$ python -q
>>> import numpy as np
>>> import numpy.linalg as la
>>> np.set_printoptions(precision=2, suppress=True, linewidth=200)
>>> def rnd(a):
...     return np.round(a, 2) + 0
... 
>>> J = np.array([[0.9, 0.7, -0.4],
...     [1.5, 0.6, -0.8],
...     [0.6, -0.6, 0.3],
...     [1.9, 1.1, 0.4],
...     [0.5, -0.2, -0.5],
...     [0.3, 0.7, 0.5],
...     [1.9, -0.3, -2.4],
...     [-1.1, 1.7, 0.3],
...     [-0.6, -1.5, -2.3],
...     [-2.9, 0.2, -2.0],
...     [-0.1, 0.4, -1.0],
...     [-1.0, 1.1, 1.2]])
>>> J[2] *= 10
>>> J
array([[ 0.9,  0.7, -0.4],
       [ 1.5,  0.6, -0.8],
       [ 6. , -6. ,  3. ],
       [ 1.9,  1.1,  0.4],
       [ 0.5, -0.2, -0.5],
       [ 0.3,  0.7,  0.5],
       [ 1.9, -0.3, -2.4],
       [-1.1,  1.7,  0.3],
       [-0.6, -1.5, -2.3],
       [-2.9,  0.2, -2. ],
       [-0.1,  0.4, -1. ],
       [-1. ,  1.1,  1.2]])
>>> D = la.norm(J[:, None] - J[None], axis=-1)
>>> D[3].round(6).argsort(kind="stable")[:4]
array([3, 0, 1, 5])
>>> np.unravel_index(D.round(6).argmax(), D.shape)
(np.int64(2), np.int64(9))
>>> Y = np.array([[0, 2], [1, 3], [2, 1]])
>>> la.matrix_rank(J @ Y)
np.int64(2)
>>> rnd(J @ Y)
array([[-0.1,  3.5],
       [-1. ,  4. ],
       [ 0. , -3. ],
       [ 1.9,  7.5],
       [-1.2, -0.1],
       [ 1.7,  3.2],
       [-5.1,  0.5],
       [ 2.3,  3.2],
       [-6.1, -8. ],
       [-3.8, -7.2],
       [-1.6,  0. ],
       [ 3.5,  2.5]])
>>> la.matrix_rank(np.vstack([J, Y.T]))
np.int64(3)
>>> Y @ J
Traceback (most recent call last):
  File "<python-input-14>", line 1, in <module>
    Y @ J
    ~~^~~
ValueError: matmul: Input operand 1 has a mismatch in its core dimension 0, with gufunc signature (n?,k),(k,m?)->(n?,m?) (size 12 is different from 2)
>>> F = np.array([[-1, 0, 1, 2], [3, 4, 5, 6], [7, 8, 9, 10], [11, 12, 13, 14]])
>>> np.kron(np.eye(2, dtype=int), F)
array([[-1,  0,  1,  2,  0,  0,  0,  0],
       [ 3,  4,  5,  6,  0,  0,  0,  0],
       [ 7,  8,  9, 10,  0,  0,  0,  0],
       [11, 12, 13, 14,  0,  0,  0,  0],
       [ 0,  0,  0,  0, -1,  0,  1,  2],
       [ 0,  0,  0,  0,  3,  4,  5,  6],
       [ 0,  0,  0,  0,  7,  8,  9, 10],
       [ 0,  0,  0,  0, 11, 12, 13, 14]])
>>> rnd(la.det(F[::-1]))
np.float64(0.0)
>>> rnd(la.det(2 * F)), rnd(la.det(F))
(np.float64(0.0), np.float64(0.0))
>>> rnd(la.det(F.T))
np.float64(0.0)
>>> rnd(la.eigvals(F))
array([28.78, -2.78,  0.  ,  0.  ])
>>> P = np.triu(np.array([[1, 1, 3, 2], [0, 1, 0, 2], [3, 3, 3, 1], [2, 2, 0, 0]]), 1) + np.eye(4)
>>> Y = P @ F @ la.inv(P)
>>> Y
array([[ 45.,   7., -76.,  38.],
       [ 25.,   3., -44.,  22.],
       [ 18.,   2., -32.,  16.],
       [ 11.,   1., -20.,  10.]])
>>> rnd(np.poly(Y))
array([  1., -26., -80.,   0.,   0.])
>>> la.matrix_rank(Y)
np.int64(2)
>>> np.argsort(-la.norm(F, axis=0).round(6), kind="stable")[:3]
array([3, 2, 1])
>>> [round(float(x), 2) for x in la.svd(F, compute_uv=False)[:3]]
[31.78, 2.52, 0.0]
>>> la.cond(F) > 100
np.True_
>>> q, evecs = la.qr(J[:, :1])[0], la.qr(J[:, 1:])[0]
>>> sigma = la.svd(q.T @ evecs, compute_uv=False)
>>> rnd(la.norm(q @ q.T - evecs @ evecs.T, 2))
np.float64(1.0)
>>> rnd(sigma)
array([0.73])
>>> (sigma > 0.9).sum()
np.int64(0)
>>> A = np.loadtxt("test4.csv", delimiter=",")
>>> A
array([[0.9, 0.3],
       [0.3, 0.1]])
>>> x = np.array([-3, -1])
>>> rnd(la.eigvalsh(2 * A - np.eye(2)))
array([-1.,  1.])
>>> rnd((x - A @ x) @ (A @ x))
np.float64(0.0)
>>> np.trace(A)
np.float64(1.0)
>>> np.unique(A.round(6), axis=0).shape
(2, 2)
>>> rk = la.matrix_rank(A)
>>> rk
np.int64(1)
>>> ns = la.svd(A)[2][rk:].T
>>> rnd(ns[:, 0] / ns[np.abs(ns[:, 0]).round(6).argmax(), 0])
array([-0.33,  1.  ])
>>> [int(la.matrix_rank(A[:, :j + 1])) for j in range(2)]
[1, 1]
>>> ns.shape
(2, 1)
>>> rnd(ns @ ns.T)
array([[ 0.1, -0.3],
       [-0.3,  0.9]])
>>> data = np.array([[-2, -2, -1, -1], [-1, 0, 2, -2], [-2, -1, 1, 0], [-2, -2, 2, -1]])
>>> np.einsum("ii->", data)
np.int64(-2)
>>> rnd(np.poly(data))
array([ 1.,  2., -9., -5., 15.])
>>> rnd(la.det(data.T))
np.float64(15.0)
>>> rnd(la.eigvals(data))
array([-3.76, -1.53,  1.92,  1.36])
>>> rnd(la.det(data[::-1]))
np.float64(15.0)
>>> q, Rm = la.qr(data)
>>> np.trace(q @ q.T)
np.float64(4.0)
>>> assert data == data.T
Traceback (most recent call last):
  File "<python-input-56>", line 1, in <module>
    assert data == data.T
           ^^^^^^^^^^^^^^
ValueError: The truth value of an array with more than one element is ambiguous. Use a.any() or a.all()
>>> (data - data.T) / 2
array([[ 0. , -0.5,  0.5,  0.5],
       [ 0.5,  0. ,  1.5,  0. ],
       [-0.5, -1.5,  0. , -1. ],
       [-0.5,  0. ,  1. ,  0. ]])
>>> rnd(np.sort(np.abs(la.eigvals(data))))
array([1.36, 1.53, 1.92, 3.76])
>>> rnd(np.abs(la.eigvals(data)).max())
np.float64(3.76)
>>> np.allclose(data @ data.T, data.T @ data)
False
>>> (data + data.T) / 2
array([[-2. , -1.5, -1.5, -1.5],
       [-1.5,  0. ,  0.5, -2. ],
       [-1.5,  0.5,  1. ,  1. ],
       [-1.5, -2. ,  1. , -1. ]])
>>> q = data.astype(float).copy()
>>> for j in range(4):
...     q[:, j] -= q[:, :j] @ (q[:, :j].T @ q[:, j])
...     q[:, j] /= la.norm(q[:, j])
... 
>>> rnd(q)
array([[-0.55, -0.4 , -0.59, -0.42],
       [-0.28,  0.67,  0.26, -0.64],
       [-0.55,  0.47, -0.26,  0.64],
       [-0.55, -0.4 ,  0.72,  0.11]])
>>> rnd(q.T @ q)
array([[1., 0., 0., 0.],
       [0., 1., 0., 0.],
       [0., 0., 1., 0.],
       [0., 0., 0., 1.]])
>>> Y = np.array([[0, 3, -4, 4], [-3, -3, 0, -5]])
>>> arr = Y.T @ Y
>>> arr
array([[  9,   9,   0,  15],
       [  9,  18, -12,  27],
       [  0, -12,  16, -16],
       [ 15,  27, -16,  41]])
>>> U, sigma, VT = la.svd(arr)
>>> np.argmax(sigma[:-1] / (sigma[1:] + 1e-6)) + 1
np.int64(2)
>>> Y = U[:, :2] @ np.diag(sigma[:2]) @ VT[:2]
>>> rnd(np.abs(arr - Y).max())
np.float64(0.0)
>>> la.matrix_rank(Y)
np.int64(2)
>>> rnd(la.norm(arr - Y, 2)), rnd(sigma[2])
(np.float64(0.0), np.float64(0.0))
>>> def softmax(z):
...     e = np.exp(z - z.max(axis=-1, keepdims=True))
...     return e / e.sum(axis=-1, keepdims=True)
... 
>>> rnd(softmax(arr[0] + -2))
array([0., 0., 0., 1.])
>>> rnd(softmax(arr[0]))
array([0., 0., 0., 1.])
>>> rnd(softmax(arr).sum(axis=1))
array([1., 1., 1., 1.])
>>> att = arr @ arr.T / np.sqrt(4)
>>> softmax(att).round(6).argmax(axis=1)
array([3, 3, 2, 3])
>>> rnd(softmax(att + np.triu(np.full(att.shape, -np.inf), 1)))
array([[1., 0., 0., 0.],
       [0., 1., 0., 0.],
       [0., 0., 1., 0.],
       [0., 0., 0., 1.]])
>>> softmax(att)[0] @ arr
array([ 15.,  27., -16.,  41.])
>>> x = np.array([4, 0, 4, -1])
>>> h = np.maximum(arr @ x, 0)
>>> np.tanh(arr @ x)
array([ 1., -1.,  1., -1.])
>>> h
array([21,  0, 80,  0])
>>> arr * (h > 1e-9)[:, None]
array([[  9,   9,   0,  15],
       [  0,   0,   0,   0],
       [  0, -12,  16, -16],
       [  0,   0,   0,   0]])
>>> rng = np.random.default_rng(837)
>>> idx = rng.permutation(4)
>>> idx
array([0, 1, 3, 2])
>>> Y = arr[idx][:, idx]
>>> Y
array([[  9,   9,  15,   0],
       [  9,  18,  27, -12],
       [ 15,  27,  41, -16],
       [  0, -12, -16,  16]])
>>> np.trace(Y)
np.int64(84)
>>> np.abs(np.diag(la.qr(arr)[1])) > 1e-9
array([ True,  True, False, False])
>>> la.lstsq(arr[:-1].T, arr[-1])[2]
np.int32(2)
>>> np.allclose(arr[:-1].T @ la.lstsq(arr[:-1].T, arr[-1])[0], arr[-1])
True
>>> rnd(np.trace(la.pinv(arr) @ arr))
np.float64(2.0)
>>> Y = np.array([[1, 3, -2, -3], [3, -1, -2, 1], [2, 1, 0, -3], [-3, -2, 2, -2]])
>>> m1 = Y - Y.T
>>> m1
array([[ 0,  0, -4,  0],
       [ 0,  0, -3,  3],
       [ 4,  3,  0, -5],
       [ 0, -3,  5,  0]])
>>> x = np.array([0, 1, 1, 1])
>>> m1 @ (2 * x)
array([-8,  0, -4,  4])
>>> (m1 * x).sum(axis=1)
array([-4,  0, -2,  2])
>>> K = np.array([[-2.0, -3.0, -3.0], [-3.0, -2.0, -3.0], [-3.0, -3.0, -2.0]])
>>> np.fft.fft(K[0])
array([-8.+0.j,  1.+0.j,  1.+0.j])
>>> np.allclose(K @ K.T, K.T @ K)
True
>>> (K @ K)[0]
array([22., 21., 21.])
>>> Y = np.array([[-2, -1, -1, 2], [-2, -1, 1, 0], [-1, 2, 1, -1], [2, 1, 0, -2]])
>>> feats = np.triu(Y, 1)
>>> feats
array([[ 0, -1, -1,  2],
       [ 0,  0,  1,  0],
       [ 0,  0,  0, -1],
       [ 0,  0,  0,  0]])
>>> U, sigma, VT = la.svd(feats)
>>> rnd(sigma)
array([2.62, 1.  , 0.38, 0.  ])
>>> Y = U[:, :3] @ np.diag(sigma[:3]) @ VT[:3]
>>> rnd(np.abs(feats - Y).max())
np.float64(0.0)
>>> rnd(la.norm(feats - Y) / la.norm(feats))
np.float64(0.0)
>>> rnd(np.abs(la.eigvals(K)).max())
np.float64(8.0)
>>> assert K == K.T
Traceback (most recent call last):
  File "<python-input-117>", line 1, in <module>
    assert K == K.T
           ^^^^^^^^
ValueError: The truth value of an array with more than one element is ambiguous. Use a.any() or a.all()
>>> (K + K.T) / 2
array([[-2., -3., -3.],
       [-3., -2., -3.],
       [-3., -3., -2.]])
>>> rnd(la.det(K))
np.float64(-8.0)
>>> (K - K.T) / 2
array([[0., 0., 0.],
       [0., 0., 0.],
       [0., 0., 0.]])
>>> rnd(la.matrix_power(K, 3))
array([[-170., -171., -171.],
       [-171., -170., -171.],
       [-171., -171., -170.]])
>>> U, sigma = la.svd(feats)
Traceback (most recent call last):
  File "<python-input-122>", line 1, in <module>
    U, sigma = la.svd(feats)
    ^^^^^^^^
ValueError: too many values to unpack (expected 2)
>>> U, sigma, VT = la.svd(feats, full_matrices=False)
>>> rnd(VT @ VT.T)
array([[1., 0., 0., 0.],
       [0., 1., 0., 0.],
       [0., 0., 1., 0.],
       [0., 0., 0., 1.]])
>>> rnd(np.cumsum(sigma ** 2) / np.sum(sigma ** 2))
array([0.86, 0.98, 1.  , 1.  ])
>>> rnd(sigma / sigma[0])
array([1.  , 0.38, 0.15, 0.  ])
>>> rnd(np.abs(VT[0]))
array([0.  , 0.36, 0.42, 0.84])
>>> rnd(np.sqrt((sigma ** 2).sum())), rnd(la.norm(feats))
(np.float64(2.83), np.float64(2.83))
